>>> import numpy as np
>>> from numpy import linalg as LA
>>> np.set_printoptions(precision=3, suppress=True, linewidth=140)
>>> J = np.load("mat.npy")
>>> J
array([[-3.465, -5.052,  2.357,  0.886],
       [ 0.723, -0.444, -0.252, -6.19 ],
       [-4.351, -5.244,  0.903, -0.379],
       [ 0.832, -4.633,  0.252, -4.01 ],
       [-3.815, -6.231,  2.259,  0.496],
       [-1.775, -3.179, -0.435, -6.368],
       [-0.317, -3.775,  0.245, -7.351],
       [-3.698, -4.53 ,  2.114,  0.252],
       [-2.956, -5.181,  3.243,  1.608],
       [-3.224, -4.222,  0.912, -0.462],
       [-1.395, -4.527, -0.925, -7.627],
       [-4.562, -6.486,  2.334, -0.726],
       [-0.265, -1.529, -0.319, -6.061],
       [ 0.822, -3.407, -0.456, -7.112],
       [-0.371, -4.977, -1.586, -5.744],
       [-2.39 , -7.335,  1.799, -0.886],
       [-2.426, -5.147,  3.487,  0.24 ],
       [-3.511, -6.829,  0.94 , -0.169],
       [-2.232, -4.059, -0.11 , -5.186],
       [-1.456, -4.689, -0.722, -5.898],
       [-2.382, -6.971,  1.547,  0.965],
       [-0.81 , -3.994, -0.559, -6.338],
       [-4.283, -6.753,  1.476,  1.163],
       [ 1.737, -3.833, -0.032, -6.271],
       [-4.217, -4.993,  1.71 , -0.391],
       [-3.358, -6.255, -0.267, -2.286],
       [-2.513, -4.818, -0.006, -1.527],
       [-3.859, -4.017,  1.928,  1.744],
       [-3.54 , -6.591,  2.94 ,  1.018],
       [-1.058, -4.905,  0.657, -7.253],
       [-1.419, -3.272, -1.026, -6.873]])
>>> C2 = np.cov(J, rowvar=False)
>>> np.median(J, axis=0)
array([-2.39 , -4.818,  0.657, -1.527])
>>> LA.eigvalsh(C2)[::-1]
array([16.075,  1.398,  0.908,  0.442])
>>> np.argsort(-J.std(axis=0).round(6), kind="stable")
array([3, 0, 1, 2])
>>> np.polyfit(J[:, 3], J[:, 1], 1)
array([-0.285, -5.567])
>>> np.argwhere(np.triu(np.abs(np.corrcoef(J.T)) > 0.8, 1))
array([[0, 3],
       [2, 3]])
>>> C2
array([[ 3.084,  1.667, -1.519, -4.79 ],
       [ 1.667,  2.359, -1.069, -3.279],
       [-1.519, -1.069,  1.871,  3.904],
       [-4.79 , -3.279,  3.904, 11.51 ]])
>>> C2.shape
(4, 4)
>>> J.std(axis=0)
array([1.728, 1.511, 1.345, 3.338])
>>> out = np.array([[1, 0], [2, 1], [1, 3], [0, 2]])
>>> LA.matrix_rank(J @ out)
np.int64(2)
>>> np.einsum("ij->j", J)
array([ -65.534, -147.878,   24.408,  -86.736])
>>> LA.matrix_rank(np.vstack([J, out.T]))
np.int64(4)
>>> x0 = np.array([-3, 0, -3, 2])
>>> target = J @ x0
>>> np.round(LA.solve(J.T @ J, J.T @ target), 3) + 0
array([-3.,  0., -3.,  2.])
>>> np.round(LA.pinv(J) @ J, 3) + 0
array([[1., 0., 0., 0.],
       [0., 1., 0., 0.],
       [0., 0., 1., 0.],
       [0., 0., 0., 1.]])
>>> np.round(LA.lstsq(J, target)[0], 3) + 0
array([-3.,  0., -3.,  2.])
>>> rng = np.random.default_rng(159)
>>> target = target + 0.1 * rng.normal(size=31)
>>> target
array([  5.028, -13.912,   9.664, -11.299,   5.76 ,  -6.094, -14.537,   5.276,   2.453,   5.894,  -8.305,   5.046, -10.414, -15.365,
        -5.733,   0.139,  -2.578,   7.367,  -3.358,  -5.228,   4.318,  -8.45 ,  10.661, -17.806,   6.748,   6.439,   4.426,   9.371,
         3.785, -13.373,  -6.383])
>>> coef, *_ = LA.lstsq(J, target)
>>> np.round(LA.norm(target - J @ coef), 3)
np.float64(0.48)
>>> coef.round()
array([-3.,  0., -3.,  2.])
>>> [round(float(LA.norm(LA.solve(J.T @ J + lam * np.eye(4), J.T @ target))), 2) for lam in (0, 1, 10, 100)]
[4.7, 4.53, 3.54, 1.82]
>>> out = np.array([[3, 0, 0, 1, 0],
...     [-2, 1, 3, -1, 0],
...     [2, 0, -2, 1, -2],
...     [3, 2, 1, -2, -1],
...     [-1, 3, 1, 0, 2]])
>>> feats = out + out.T
>>> feats
array([[ 6, -2,  2,  4, -1],
       [-2,  2,  3,  1,  3],
       [ 2,  3, -4,  2, -1],
       [ 4,  1,  2, -4, -1],
       [-1,  3, -1, -1,  4]])
>>> out = LA.inv(feats)
>>> np.round(feats @ out, 3) + 0
array([[1., 0., 0., 0., 0.],
       [0., 1., 0., 0., 0.],
       [0., 0., 1., 0., 0.],
       [0., 0., 0., 1., 0.],
       [0., 0., 0., 0., 1.]])
>>> round(float(LA.det(feats) * LA.det(out)), 3)
1.0
>>> round(LA.eigvalsh(feats).min(), 3)
np.float64(-6.397)
>>> [round(float(LA.det(feats[:i, :i])), 2) + 0 for i in range(1, 6)]
[6.0, 8.0, -118.0, 1004.0, 3268.0]
>>> x0 = np.array([2, -5, -4, 1, 3])
>>> target = feats @ x0
>>> target
array([ 15, -16,   4, -12,  -2])
>>> np.round(LA.solve(feats, feats[:, 1]), 3) + 0
array([0., 1., 0., 0., 0.])
>>> LA.solve(feats, -2 * target)
array([-4., 10.,  8., -2., -6.])
>>> LA.solve(feats, target + feats[:, 2])
array([ 2., -5., -3.,  1.,  3.])
>>> m1 = np.cumsum(np.array([[-3, -2, -3, 0, -5, -4],
...     [5, 1, -6, -3, 6, 2],
...     [8, -7, 7, -7, 4, 3],
...     [6, 3, -5, 9, -8, 7],
...     [-2, -5, 2, -7, -8, 6],
...     [-3, 4, 7, -4, -1, -3],
...     [3, -2, -7, -5, 9, -3],
...     [4, 6, 7, 4, 5, 4],
...     [-7, -4, -9, -8, 2, 6],
...     [6, 2, 4, 8, 0, 4],
...     [2, 2, -1, 6, 8, 0],
...     [3, 6, -6, -6, -8, -3]]), axis=0)
>>> m1
array([[ -3,  -2,  -3,   0,  -5,  -4],
       [  2,  -1,  -9,  -3,   1,  -2],
       [ 10,  -8,  -2, -10,   5,   1],
       [ 16,  -5,  -7,  -1,  -3,   8],
       [ 14, -10,  -5,  -8, -11,  14],
       [ 11,  -6,   2, -12, -12,  11],
       [ 14,  -8,  -5, -17,  -3,   8],
       [ 18,  -2,   2, -13,   2,  12],
       [ 11,  -6,  -7, -21,   4,  18],
       [ 17,  -4,  -3, -13,   4,  22],
       [ 19,  -2,  -4,  -7,  12,  22],
       [ 22,   4, -10, -13,   4,  19]])
>>> m1.reshape(-1, 2)
array([[ -3,  -2],
       [ -3,   0],
       [ -5,  -4],
       [  2,  -1],
       [ -9,  -3],
       [  1,  -2],
       [ 10,  -8],
       [ -2, -10],
       [  5,   1],
       [ 16,  -5],
       [ -7,  -1],
       [ -3,   8],
       [ 14, -10],
       [ -5,  -8],
       [-11,  14],
       [ 11,  -6],
       [  2, -12],
       [-12,  11],
       [ 14,  -8],
       [ -5, -17],
       [ -3,   8],
       [ 18,  -2],
       [  2, -13],
       [  2,  12],
       [ 11,  -6],
       [ -7, -21],
       [  4,  18],
       [ 17,  -4],
       [ -3, -13],
       [  4,  22],
       [ 19,  -2],
       [ -4,  -7],
       [ 12,  22],
       [ 22,   4],
       [-10, -13],
       [  4,  19]])
>>> m1.ravel(order="F")
array([ -3,   2,  10,  16,  14,  11,  14,  18,  11,  17,  19,  22,  -2,  -1,  -8,  -5, -10,  -6,  -8,  -2,  -6,  -4,  -2,   4,  -3,  -9,
        -2,  -7,  -5,   2,  -5,   2,  -7,  -3,  -4, -10,   0,  -3, -10,  -1,  -8, -12, -17, -13, -21, -13,  -7, -13,  -5,   1,   5,  -3,
       -11, -12,  -3,   2,   4,   4,  12,   4,  -4,  -2,   1,   8,  14,  11,   8,  12,  18,  22,  22,  19])
>>> blk = m1.reshape(12, 2, -1)
>>> np.einsum("ihd,ihd->ih", blk, blk)
array([[ 22,  41],
       [ 86,  14],
       [168, 126],
       [330,  74],
       [321, 381],
       [161, 409],
       [285, 362],
       [332, 317],
       [206, 781],
       [314, 669],
       [381, 677],
       [600, 546]])
>>> blk.shape
(12, 2, 3)
>>> blk.transpose(1, 0, 2)
array([[[ -3,  -2,  -3],
        [  2,  -1,  -9],
        [ 10,  -8,  -2],
        [ 16,  -5,  -7],
        [ 14, -10,  -5],
        [ 11,  -6,   2],
        [ 14,  -8,  -5],
        [ 18,  -2,   2],
        [ 11,  -6,  -7],
        [ 17,  -4,  -3],
        [ 19,  -2,  -4],
        [ 22,   4, -10]],

       [[  0,  -5,  -4],
        [ -3,   1,  -2],
        [-10,   5,   1],
        [ -1,  -3,   8],
        [ -8, -11,  14],
        [-12, -12,  11],
        [-17,  -3,   8],
        [-13,   2,  12],
        [-21,   4,  18],
        [-13,   4,  22],
        [ -7,  12,  22],
        [-13,   4,  19]]])
>>> blk[:, 0]
array([[ -3,  -2,  -3],
       [  2,  -1,  -9],
       [ 10,  -8,  -2],
       [ 16,  -5,  -7],
       [ 14, -10,  -5],
       [ 11,  -6,   2],
       [ 14,  -8,  -5],
       [ 18,  -2,   2],
       [ 11,  -6,  -7],
       [ 17,  -4,  -3],
       [ 19,  -2,  -4],
       [ 22,   4, -10]])
>>> x0 = np.array([1, 3, 3, 2, 3, 1])
>>> target = m1 @ x0
>>> LA.solve(m1.T @ m1, m1.T @ target)
array([1., 3., 3., 2., 3., 1.])
>>> LA.lstsq(m1, target)[0]
array([1., 3., 3., 2., 3., 1.])
>>> np.round(LA.pinv(m1) @ m1, 3) + 0
array([[1., 0., 0., 0., 0., 0.],
       [0., 1., 0., 0., 0., 0.],
       [0., 0., 1., 0., 0., 0.],
       [0., 0., 0., 1., 0., 0.],
       [0., 0., 0., 0., 1., 0.],
       [0., 0., 0., 0., 0., 1.]])
>>> target
array([-37, -33, -24, -23, -66, -50, -60,  10, -40,   4,  45,   9])
>>> target = target + 0.05 * rng.normal(size=12)
>>> target
array([-36.956, -33.003, -23.995, -23.029, -65.98 , -50.017, -59.974,  10.012, -39.987,   4.005,  45.05 ,   9.014])
>>> coef, *_ = LA.lstsq(m1, target)
>>> np.round(m1.T @ (target - m1 @ coef), 3) + 0
array([0., 0., 0., 0., 0., 0.])
>>> [round(float(LA.norm(LA.solve(m1.T @ m1 + lam * np.eye(6), m1.T @ target))), 2) for lam in (0, 1, 10, 100)]
[5.74, 5.73, 5.58, 4.58]
>>> coef
array([0.999, 2.999, 2.999, 2.   , 3.001, 1.001])
>>> round(float(LA.norm(target - m1 @ coef)), 3)
0.072
>>> coef.round()
array([1., 3., 3., 2., 3., 1.])
>>> X = np.vander(np.arange(7) - 1, 4, increasing=True)
>>> X
array([[  1,  -1,   1,  -1],
       [  1,   0,   0,   0],
       [  1,   1,   1,   1],
       [  1,   2,   4,   8],
       [  1,   3,   9,  27],
       [  1,   4,  16,  64],
       [  1,   5,  25, 125]])
>>> Q, evecs = LA.qr(X[:, :3])[0], LA.qr(X[:, 3:])[0]
>>> s = LA.svd(Q.T @ evecs, compute_uv=False)
>>> np.degrees(np.arccos(s.clip(0, 1)))
array([5.889])
>>> (s > 0.9).sum()
np.int64(1)
>>> round(float(LA.norm(Q @ Q.T - evecs @ evecs.T, 2)), 3)
1.0
>>> s
array([0.995])
>>> Uu, s, Vt = LA.svd(X)
>>> np.argmax(s[:-1] / (s[1:] + 1e-6)) + 1
np.int64(1)
>>> s
array([146.699,   5.801,   1.743,   1.271])
>>> out = Uu[:, :1] @ np.diag(s[:1]) @ Vt[:1]
>>> round(float(LA.norm(X - out, 2)), 3), round(float(s[1]), 3)
(5.801, 5.801)
>>> round(float(LA.norm(X - out) / LA.norm(X)), 3)
0.042
>>> x0 = np.array([-5, -4, -4, -5])
>>> target = X @ x0
>>> target
array([   0,   -5,  -18,  -69, -188, -405, -750])
>>> LA.lstsq(X, target)[0]
array([-5., -4., -4., -5.])
>>> LA.solve(X.T @ X, X.T @ target)
array([-5., -4., -4., -5.])
>>> target = target + 0.1 * rng.normal(size=7)
>>> target
array([   0.097,   -4.775,  -18.054,  -68.997, -188.022, -404.964, -749.911])
>>> coef, *_ = LA.lstsq(X, target)
>>> [round(float(LA.norm(LA.solve(X.T @ X + lam * np.eye(4), X.T @ target))), 2) for lam in (0, 1, 10, 100)]
[9.02, 8.36, 7.31, 6.09]
>>> coef.round()
array([-5., -4., -4., -5.])
>>> round(float(LA.norm(target - X @ coef)), 3)
0.168
>>> z = rng.integers(0, 3, 7)
>>> data = np.array([[1, 2, 1, 0, 1, 1, 2],
...     [2, 1, 2, 3, 1, 1, 2],
...     [3, 1, 3, 2, 2, 3, 0],
...     [0, 0, 2, 2, 3, 0, 3],
...     [3, 1, 1, 0, 0, 2, 1],
...     [2, 2, 0, 1, 0, 3, 1],
...     [2, 2, 0, 1, 2, 1, 2]]) * (z[:, None] == z)
>>> data
array([[1, 0, 0, 0, 1, 1, 2],
       [0, 1, 0, 0, 0, 0, 0],
       [0, 0, 3, 2, 0, 0, 0],
       [0, 0, 2, 2, 0, 0, 0],
       [3, 0, 0, 0, 0, 2, 1],
       [2, 0, 0, 0, 0, 3, 1],
       [2, 0, 0, 0, 2, 1, 2]])
>>> P = m1 @ LA.solve(m1.T @ m1, m1.T)
>>> np.diag(P)
array([0.132, 0.394, 0.632, 0.532, 0.561, 0.518, 0.344, 0.519, 0.676, 0.296, 0.599, 0.796])
>>> np.round(np.trace(P), 3)
np.float64(6.0)
>>> np.allclose(data @ data.T, data.T @ data)
False
>>> np.round(np.abs(LA.eigvals(data)).max(), 3)
np.float64(5.956)
>>> np.allclose(data, data.T)
False
>>> np.trace(data)
np.int64(12)
>>> (data - data.T) / 2
array([[ 0. ,  0. ,  0. ,  0. , -1. , -0.5,  0. ],
       [ 0. ,  0. ,  0. ,  0. ,  0. ,  0. ,  0. ],
       [ 0. ,  0. ,  0. ,  0. ,  0. ,  0. ,  0. ],
       [ 0. ,  0. ,  0. ,  0. ,  0. ,  0. ,  0. ],
       [ 1. ,  0. ,  0. ,  0. ,  0. ,  1. , -0.5],
       [ 0.5,  0. ,  0. ,  0. , -1. ,  0. ,  0. ],
       [ 0. ,  0. ,  0. ,  0. ,  0.5,  0. ,  0. ]])
>>> feats[1] @ feats[4]
np.int64(16)
>>> np.round(LA.norm(feats[1] - feats[4]), 3)
np.float64(4.796)
>>> round(float(LA.norm(feats[1], 1)), 3), np.round(LA.norm(feats[1], np.inf), 3)
(11.0, np.float64(3.0))
>>> np.round(LA.norm(feats, "nuc"), 3)
np.float64(28.403)
>>> data.sum(axis=0)
array([8, 1, 5, 4, 3, 7, 6])
>>> round(LA.norm(data), 3)
np.float64(8.367)
>>> np.abs(data).max()
np.int64(3)
>>> data.sum(axis=1)
array([5, 1, 5, 4, 6, 6, 7])
>>> LA.matrix_rank(data)
np.int64(7)
>>> data - data[0]
array([[ 0,  0,  0,  0,  0,  0,  0],
       [-1,  1,  0,  0, -1, -1, -2],
       [-1,  0,  3,  2, -1, -1, -2],
       [-1,  0,  2,  2, -1, -1, -2],
       [ 2,  0,  0,  0, -1,  1, -1],
       [ 1,  0,  0,  0, -1,  2, -1],
       [ 1,  0,  0,  0,  1,  0,  0]])
>>> np.count_nonzero(data)
np.int64(19)
